$ python3 -q
>>> import numpy as np
>>> np.set_printoptions(suppress=True, linewidth=140)
>>> def tidy(a):
...     return np.round(a, 1) + 0
... 
>>> data = np.loadtxt("run4.csv", delimiter=",")
>>> tidy(data)
array([[-0.2,  0.1, -0.1, -0.4],
       [-0.2, -0.1,  0.3,  0.3],
       [ 0. , -0.3,  0. , -0.2],
       [ 0.2, -0.4, -0.3,  0. ],
       [-0.1, -0.1, -0.4, -0.2],
       [-0.4,  0.1,  0.5,  0. ],
       [ 0.3,  0.3,  0.5, -0.3],
       [-0.2,  0.8, -0.4,  0.1],
       [-0.2, -0.1,  0.1,  0.5],
       [-0.6,  0. , -0.2,  0. ],
       [ 0.4,  0.2, -0.1,  0.5]])
>>> # columns are unit length and at right angles
>>> Uu, sigma, VT = np.linalg.svd(data, full_matrices=False)
>>> print(Uu.shape, sigma.shape, VT.shape)
(11, 4) (4,) (4, 4)
>>> tidy(sigma / sigma[0])
array([1., 1., 1., 1.])
>>> idx = data[:, 0] > np.median(data[:, 0])
>>> f = data[idx].mean(axis=0) - data[~idx].mean(axis=0)
>>> np.argsort(-np.abs(f).round(6), kind="stable")
array([0, 1, 2, 3])
>>> print(idx.astype(int))
[0 0 1 1 1 0 1 0 0 0 1]
>>> (((data - data.mean(axis=0)) @ f > 0) == idx).mean()
np.float64(1.0)
>>> ang = np.radians(30)
>>> R = np.eye(4)
>>> R[0, 0] = R[3, 3] = np.cos(ang)
>>> R[0, 3], R[3, 0] = -np.sin(ang), np.sin(ang)
>>> tidy(R)
array([[ 0.9,  0. ,  0. , -0.5],
       [ 0. ,  1. ,  0. ,  0. ],
       [ 0. ,  0. ,  1. ,  0. ],
       [ 0.5,  0. ,  0. ,  0.9]])
>>> out = data @ R.T
>>> tidy(np.abs(out - data).max(axis=0))
array([0.3, 0. , 0. , 0.3])
>>> tidy(np.linalg.det(R))
np.float64(1.0)
>>> tidy(np.sort(np.linalg.eigvals(R).real))
array([0.9, 0.9, 1. , 1. ])
>>> np.flatnonzero(np.linalg.matrix_power((R != 0) + (R.T != 0) + np.eye(4), 4)[0])
array([0, 3])
>>> f, g = data[5], data[9]
>>> print(tidy(f @ g))
0.2
>>> print(tidy(f @ f))
0.4
>>> p = (f @ g) / (f @ f) * f
>>> tidy((g - p) @ f)
np.float64(0.0)
>>> tidy(np.linalg.norm(f + g) ** 2 + np.linalg.norm(f - g) ** 2)
np.float64(1.7)
>>> print(tidy(g - p))
[-0.5  0.  -0.4  0. ]
>>> basis = 5 * np.array([[-2.2, 0.1, 0.8, 0.0, 0.3],
...     [1.4, 0.6, 0.6, -0.8, 0.1],
...     [-0.3, -0.2, -1.3, -0.7, 1.2]])
>>> rng = np.random.default_rng(26202)
>>> idx = rng.integers(0, 3, 20)
>>> F = basis[idx] + rng.normal(size=(20, 5))
>>> tidy(F)
array([[ -2.2,   0.4,  -5.9,  -4.3,   5.8],
       [-11.6,   0.4,   3.2,  -1.1,  -0.5],
       [-11.3,   1.5,   2.9,  -1.4,   0.3],
       [ -1.4,   0.1,  -6.7,  -2.9,   5. ],
       [  8.4,   4.1,   3.8,  -4.7,   0.3],
       [-12. ,   0.1,   4.8,  -1.5,   2. ],
       [-11.9,   2.2,   6.3,   0.1,   0.9],
       [ -1. ,  -0.7,  -5.8,  -2.6,   8.9],
       [  8.7,   2.8,   2.5,  -4.2,   0.8],
       [ -9.5,   0.5,   4.5,  -0.1,   1.2],
       [ -9.8,   0.5,   3.4,  -1.6,   1.5],
       [ -1.6,  -1.4,  -6.9,  -4.3,   4.6],
       [ -2.1,  -1.4,  -8.1,  -3.9,   5.2],
       [-10.4,   1.2,   4.9,   1. ,   2.9],
       [  6.9,   4.1,   5.1,  -3.9,  -0.1],
       [ -2.4,   0.4,  -5.6,  -2.6,   7.2],
       [  2.2,   0.5,  -5.3,  -3.2,   5.6],
       [-12.3,  -0.4,   4. ,  -0.9,   2.2],
       [  4.8,   4.6,   1.1,  -2.2,  -0.2],
       [ -1.9,  -1.6,  -8.2,  -3.5,   6.6]])
>>> idx = F[:, 4] > np.median(F[:, 4])
>>> f = F[idx].mean(axis=0) - F[~idx].mean(axis=0)
>>> tidy(f)
array([ 0.4, -2.4, -8.1, -0.6,  4.8])
>>> idx.astype(int)
array([1, 0, 0, 1, 0, 0, 0, 1, 0, 0, 0, 1, 1, 1, 0, 1, 1, 1, 0, 1])
>>> ((F - F.mean(axis=0)) @ f > 0).astype(int)
array([1, 0, 0, 1, 0, 0, 0, 1, 0, 0, 0, 1, 1, 0, 0, 1, 1, 0, 0, 1])
>>> np.argsort(-np.abs(f).round(6), kind="stable")
array([2, 4, 1, 3, 0])
>>> arr = np.loadtxt("m.csv", delimiter=",")
>>> arr
array([[ 3.,  5.,  3.,  4.,  7., -4.,  1., -6., -3.],
       [-3.,  3.,  5.,  3.,  4.,  7., -4.,  1., -6.],
       [-6., -3.,  3.,  5.,  3.,  4.,  7., -4.,  1.],
       [ 1., -6., -3.,  3.,  5.,  3.,  4.,  7., -4.],
       [-4.,  1., -6., -3.,  3.,  5.,  3.,  4.,  7.],
       [ 7., -4.,  1., -6., -3.,  3.,  5.,  3.,  4.],
       [ 4.,  7., -4.,  1., -6., -3.,  3.,  5.,  3.],
       [ 3.,  4.,  7., -4.,  1., -6., -3.,  3.,  5.],
       [ 5.,  3.,  4.,  7., -4.,  1., -6., -3.,  3.]])
>>> q, R = np.linalg.qr(arr)
>>> np.allclose(R.T @ R, arr.T @ arr)
True
>>> np.trace(q @ q.T)
np.float64(9.0)
>>> q.shape, R.shape
((9, 9), (9, 9))
>>> print(tidy(q))
[[-0.2 -0.3 -0.1 -0.3 -0.7  0.2 -0.2  0.4 -0.1]
 [ 0.2 -0.3 -0.4  0.  -0.1 -0.7  0.2 -0.2 -0.4]
 [ 0.5  0.1 -0.3 -0.3  0.1  0.  -0.7  0.   0.2]
 [-0.1  0.5  0.1 -0.4 -0.5  0.   0.  -0.6  0. ]
 [ 0.3 -0.2  0.5  0.2 -0.3 -0.4  0.   0.   0.6]
 [-0.5  0.4 -0.1  0.3  0.  -0.5 -0.4  0.2  0. ]
 [-0.3 -0.5  0.5 -0.1  0.2 -0.1 -0.5 -0.4 -0.2]
 [-0.2 -0.3 -0.5  0.5 -0.2  0.2 -0.1 -0.5  0.4]
 [-0.4 -0.1 -0.2 -0.6  0.3 -0.3  0.3  0.1  0.5]]
>>> tidy(q.T @ q)
array([[1., 0., 0., 0., 0., 0., 0., 0., 0.],
       [0., 1., 0., 0., 0., 0., 0., 0., 0.],
       [0., 0., 1., 0., 0., 0., 0., 0., 0.],
       [0., 0., 0., 1., 0., 0., 0., 0., 0.],
       [0., 0., 0., 0., 1., 0., 0., 0., 0.],
       [0., 0., 0., 0., 0., 1., 0., 0., 0.],
       [0., 0., 0., 0., 0., 0., 1., 0., 0.],
       [0., 0., 0., 0., 0., 0., 0., 1., 0.],
       [0., 0., 0., 0., 0., 0., 0., 0., 1.]])
>>> tidy(R)
array([[-13. ,  -3.1,  -2.2,   2.1,   6. ,   6. ,   2.1,  -2.2,  -3.1],
       [  0. , -12.7,  -2.7,  -2.8,   0.6,   4.7,   5.6,   2.7,  -1.5],
       [  0. ,   0. , -12.6,  -3. ,  -3.5,   0.1,   4.6,   6. ,   3. ],
       [  0. ,   0. ,   0. , -12.2,  -1.6,  -2.5,   0.1,   3.9,   5.5],
       [  0. ,   0. ,   0. ,   0. , -10.9,   0.1,  -2.7,  -1.1,   3.6],
       [  0. ,   0. ,   0. ,   0. ,   0. , -10.3,  -0.2,  -3.8,  -1.1],
       [  0. ,   0. ,   0. ,   0. ,   0. ,   0. , -10.2,   0.2,  -3.8],
       [  0. ,   0. ,   0. ,   0. ,   0. ,   0. ,   0. ,  -9.5,   0.1],
       [  0. ,   0. ,   0. ,   0. ,   0. ,   0. ,   0. ,   0. ,   9.5]])
>>> tidy(np.sort(np.abs(np.fft.fft(arr[0])))), tidy(np.sort(np.linalg.svd(arr, compute_uv=False)))
(array([ 6.1,  6.1, 10. , 11.1, 11.1, 11.7, 11.7, 20.4, 20.4]), array([ 6.1,  6.1, 10. , 11.1, 11.1, 11.7, 11.7, 20.4, 20.4]))
>>> np.allclose(arr @ arr.T, arr.T @ arr)
True
>>> arr @ (-1.0) ** np.arange(9)
array([ 12., -18.,   6.,  -4.,  -4.,  18., -10.,  16.,  -6.])
>>> (arr @ arr)[0]
array([-105.,   -6.,  -73.,   61.,  103.,  100.,   60.,   15.,  -55.])
>>> print(arr @ np.ones(9))
[10. 10. 10. 10. 10. 10. 10. 10. 10.]
>>> out = arr[0, 0] * arr[1:] - np.outer(arr[1:, 0], arr[0])
>>> out
array([[  0.,  24.,  24.,  21.,  33.,   9.,  -9., -15., -27.],
       [  0.,  21.,  27.,  39.,  51., -12.,  27., -48., -15.],
       [  0., -23., -12.,   5.,   8.,  13.,  11.,  27.,  -9.],
       [  0.,  23.,  -6.,   7.,  37.,  -1.,  13., -12.,   9.],
       [  0., -47., -18., -46., -58.,  37.,   8.,  51.,  33.],
       [  0.,   1., -24., -13., -46.,   7.,   5.,  39.,  21.],
       [  0.,  -3.,  12., -24., -18.,  -6., -12.,  27.,  24.],
       [  0., -16.,  -3.,   1., -47.,  23., -23.,  21.,  24.]])
>>> print(tidy(arr[:, 0] / arr[0, 0]))
[ 1.  -1.  -2.   0.3 -1.3  2.3  1.3  1.   1.7]
>>> np.linalg.matrix_rank(out), np.linalg.matrix_rank(arr)
(np.int64(8), np.int64(9))
>>> T = np.stack([arr, 3 * arr, arr[::-1]])
>>> np.linalg.matrix_rank(T.reshape(3, -1))
np.int64(2)
>>> np.einsum("bij,cij->bc", T, T)
array([[ 1530.,  4590.,   100.],
       [ 4590., 13770.,   300.],
       [  100.,   300.,  1530.]])
>>> T.sum(axis=0)
array([[ 17.,  23.,  16.,  23.,  24., -15.,  -2., -27.,  -9.],
       [ -9.,  16.,  27.,   8.,  17.,  22., -19.,   7., -19.],
       [-20.,  -5.,   8.,  21.,   6.,  13.,  31., -11.,   7.],
       [ 11., -28., -11.,   6.,  17.,  15.,  21.,  31., -12.],
       [-20.,   5., -30., -15.,  15.,  25.,  15.,  20.,  35.],
       [ 29., -22.,   1., -21.,  -7.,  15.,  24.,  19.,  12.],
       [ 10.,  25., -13.,   9., -21.,  -8.,  19.,  16.,  13.],
       [  9.,  19.,  33., -13.,   8., -17., -16.,  13.,  14.],
       [ 23.,  17.,  19.,  32.,  -9.,   0., -23., -18.,   9.]])
>>> (T @ arr.T).shape
(3, 9, 9)
>>> tidy(np.linalg.norm(T, axis=(1, 2)))
array([ 39.1, 117.3,  39.1])
>>> W0 = np.load("data.npy")
>>> W0
array([[ 5,  6,  1,  2,  0,  8,  0,  2,  6],
       [ 6,  8,  3,  3,  0,  8,  0,  2,  6],
       [ 0,  0,  0,  0,  0,  8,  0,  2,  6],
       [ 0,  0,  0,  0,  0,  8,  0,  2,  6],
       [ 8, 12,  7,  5,  1,  8,  0,  2,  6],
       [ 7, 10,  5,  4,  0,  8,  0,  2,  6],
       [11, 18, 13,  8,  4,  8,  0,  2,  6],
       [ 1,  0,  0,  0,  0,  8,  0,  2,  6],
       [ 8, 12,  7,  5,  1,  8,  0,  2,  6],
       [ 2,  0,  0,  0,  0,  8,  0,  2,  6],
       [ 0,  0,  0,  0,  0,  8,  0,  2,  6],
       [ 0,  0,  0,  0,  0,  8,  0,  2,  6],
       [ 3,  2,  0,  0,  0,  8,  0,  2,  6],
       [ 0,  0,  0,  0,  0,  8,  0,  2,  6],
       [ 3,  2,  0,  0,  0,  8,  0,  2,  6],
       [ 6,  8,  3,  3,  0,  8,  0,  2,  6],
       [ 3,  2,  0,  0,  0,  8,  0,  2,  6],
       [ 3,  2,  0,  0,  0,  8,  0,  2,  6],
       [ 0,  0,  0,  0,  0,  8,  0,  2,  6],
       [10, 16, 11,  7,  3,  8,  0,  2,  6],
       [ 0,  0,  0,  0,  0,  8,  0,  2,  6],
       [ 0,  0,  0,  0,  0,  8,  0,  2,  6],
       [ 2,  0,  0,  0,  0,  8,  0,  2,  6]])
>>> Uu, sigma, VT = np.linalg.svd(W0)
>>> V = VT[:(sigma > 1e-8).sum()]
>>> vec = W0[22] + 2 * W0[13] + rng.integers(2) * np.eye(9)[7]
>>> vec
array([ 2.,  0.,  0.,  0.,  0., 24.,  0.,  7., 18.])
>>> np.linalg.matrix_rank(np.vstack([W0, vec]))
np.int64(7)
>>> print(np.allclose(V.T @ V @ vec, vec))
False
>>> Uu, sigma, VT = np.linalg.svd(W0)
>>> print(np.argmax(sigma[:-1] / (sigma[1:] + 1e-6)) + 1)
6
>>> out = Uu[:, :6] @ np.diag(sigma[:6]) @ VT[:6]
>>> np.linalg.matrix_rank(W0, rtol=0.05)
np.int64(3)
>>> print(tidy(np.linalg.norm(W0 - out, 2)), tidy(sigma[6]))
0.0 0.0
>>> tidy(np.trace(np.linalg.pinv(W0) @ W0))
np.float64(6.0)
>>> np.allclose(W0[:-1].T @ np.linalg.lstsq(W0[:-1].T, W0[-1])[0], W0[-1])
True
>>> np.abs(np.diag(np.linalg.qr(W0)[1])) > 1e-9
array([ True,  True,  True,  True,  True,  True, False, False, False])
>>> ang = np.radians(15)
>>> R = np.eye(9)
>>> R[1, 1] = R[0, 0] = np.cos(ang)
>>> R[1, 0], R[0, 1] = -np.sin(ang), np.sin(ang)
>>> tidy(R)
array([[ 1. ,  0.3,  0. ,  0. ,  0. ,  0. ,  0. ,  0. ,  0. ],
       [-0.3,  1. ,  0. ,  0. ,  0. ,  0. ,  0. ,  0. ,  0. ],
       [ 0. ,  0. ,  1. ,  0. ,  0. ,  0. ,  0. ,  0. ,  0. ],
       [ 0. ,  0. ,  0. ,  1. ,  0. ,  0. ,  0. ,  0. ,  0. ],
       [ 0. ,  0. ,  0. ,  0. ,  1. ,  0. ,  0. ,  0. ,  0. ],
       [ 0. ,  0. ,  0. ,  0. ,  0. ,  1. ,  0. ,  0. ,  0. ],
       [ 0. ,  0. ,  0. ,  0. ,  0. ,  0. ,  1. ,  0. ,  0. ],
       [ 0. ,  0. ,  0. ,  0. ,  0. ,  0. ,  0. ,  1. ,  0. ],
       [ 0. ,  0. ,  0. ,  0. ,  0. ,  0. ,  0. ,  0. ,  1. ]])
>>> out = W0 @ R.T
>>> tidy(np.linalg.svd(W0, compute_uv=False)), tidy(np.linalg.svd(out, compute_uv=False))
(array([61.4, 30.6,  5.7,  2.5,  1.2,  0.7,  0. ,  0. ,  0. ]), array([61.4, 30.6,  5.7,  2.5,  1.2,  0.7,  0. ,  0. ,  0. ]))
>>> np.allclose(np.linalg.norm(W0, axis=1), np.linalg.norm(out, axis=1))
True
>>> mat = np.load("out6.npy")
>>> print(mat)
[[-0.1 -1.2  1.1  1.5 -1.2 -0.6 -1.3  0.1  1.4  1.3]
 [ 0.1  2.1  0.3  0.3 -0.1  0.3  2.2  0.   0.9 -1.1]
 [ 0.  -1.1 -1.  -1.9  1.2  1.2 -0.8  0.3 -0.5 -1.4]
 [-0.5  0.8  0.3 -2.1  2.2  1.  -0.9  0.4  2.1 -1.1]]
>>> T = np.stack([mat, -2 * mat, mat[::-1]])
>>> T.shape
(3, 4, 10)
>>> (T @ mat.T).shape
(3, 4, 4)
>>> tidy(np.linalg.norm(T, axis=(1, 2)))
array([ 7.3, 14.6,  7.3])
>>> print(tidy(T.sum(axis=0)))
[[-0.4  2.  -0.8 -3.6  3.4  1.6  0.4  0.3  0.7 -2.4]
 [-0.1 -3.2 -1.3 -2.2  1.3  0.9 -3.   0.3 -1.4 -0.3]
 [ 0.1  3.2  1.3  2.2 -1.3 -0.9  3.  -0.3  1.4  0.3]
 [ 0.4 -2.   0.8  3.6 -3.4 -1.6 -0.4 -0.3 -0.7  2.4]]
>>> np.linalg.matrix_rank(T)
array([4, 4, 4])
>>> feats = np.load("sample19.npy")
>>> feats
array([[  3.,  -3.,  -5.,   1.,   2.,  -1.,  -3.,   2.,  -2.,  -4.,   3.],
       [ -3.,  11.,  15.,  -3.,  -6.,   3.,   9.,  -6.,   6.,  12.,  -9.],
       [ -5.,  15.,  27.,  -5., -10.,   5.,  15., -10.,  10.,  20., -15.],
       [  1.,  -3.,  -5.,   3.,   2.,  -1.,  -3.,   2.,  -2.,  -4.,   3.],
       [  2.,  -6., -10.,   2.,   6.,  -2.,  -6.,   4.,  -4.,  -8.,   6.],
       [ -1.,   3.,   5.,  -1.,  -2.,   3.,   3.,  -2.,   2.,   4.,  -3.],
       [ -3.,   9.,  15.,  -3.,  -6.,   3.,  11.,  -6.,   6.,  12.,  -9.],
       [  2.,  -6., -10.,   2.,   4.,  -2.,  -6.,   6.,  -4.,  -8.,   6.],
       [ -2.,   6.,  10.,  -2.,  -4.,   2.,   6.,  -4.,   6.,   8.,  -6.],
       [ -4.,  12.,  20.,  -4.,  -8.,   4.,  12.,  -8.,   8.,  18., -12.],
       [  3.,  -9., -15.,   3.,   6.,  -3.,  -9.,   6.,  -6., -12.,  11.]])
>>> q, R = np.linalg.qr(feats)
>>> np.allclose(R.T @ R, feats.T @ feats)
True
>>> tidy(q.T @ q)
array([[1., 0., 0., 0., 0., 0., 0., 0., 0., 0., 0.],
       [0., 1., 0., 0., 0., 0., 0., 0., 0., 0., 0.],
       [0., 0., 1., 0., 0., 0., 0., 0., 0., 0., 0.],
       [0., 0., 0., 1., 0., 0., 0., 0., 0., 0., 0.],
       [0., 0., 0., 0., 1., 0., 0., 0., 0., 0., 0.],
       [0., 0., 0., 0., 0., 1., 0., 0., 0., 0., 0.],
       [0., 0., 0., 0., 0., 0., 1., 0., 0., 0., 0.],
       [0., 0., 0., 0., 0., 0., 0., 1., 0., 0., 0.],
       [0., 0., 0., 0., 0., 0., 0., 0., 1., 0., 0.],
       [0., 0., 0., 0., 0., 0., 0., 0., 0., 1., 0.],
       [0., 0., 0., 0., 0., 0., 0., 0., 0., 0., 1.]])
>>> tidy(np.abs(np.diag(R)))
array([9.5, 6.2, 3.7, 2. , 2.1, 2. , 2.2, 2.1, 2.1, 2.3, 2.1])
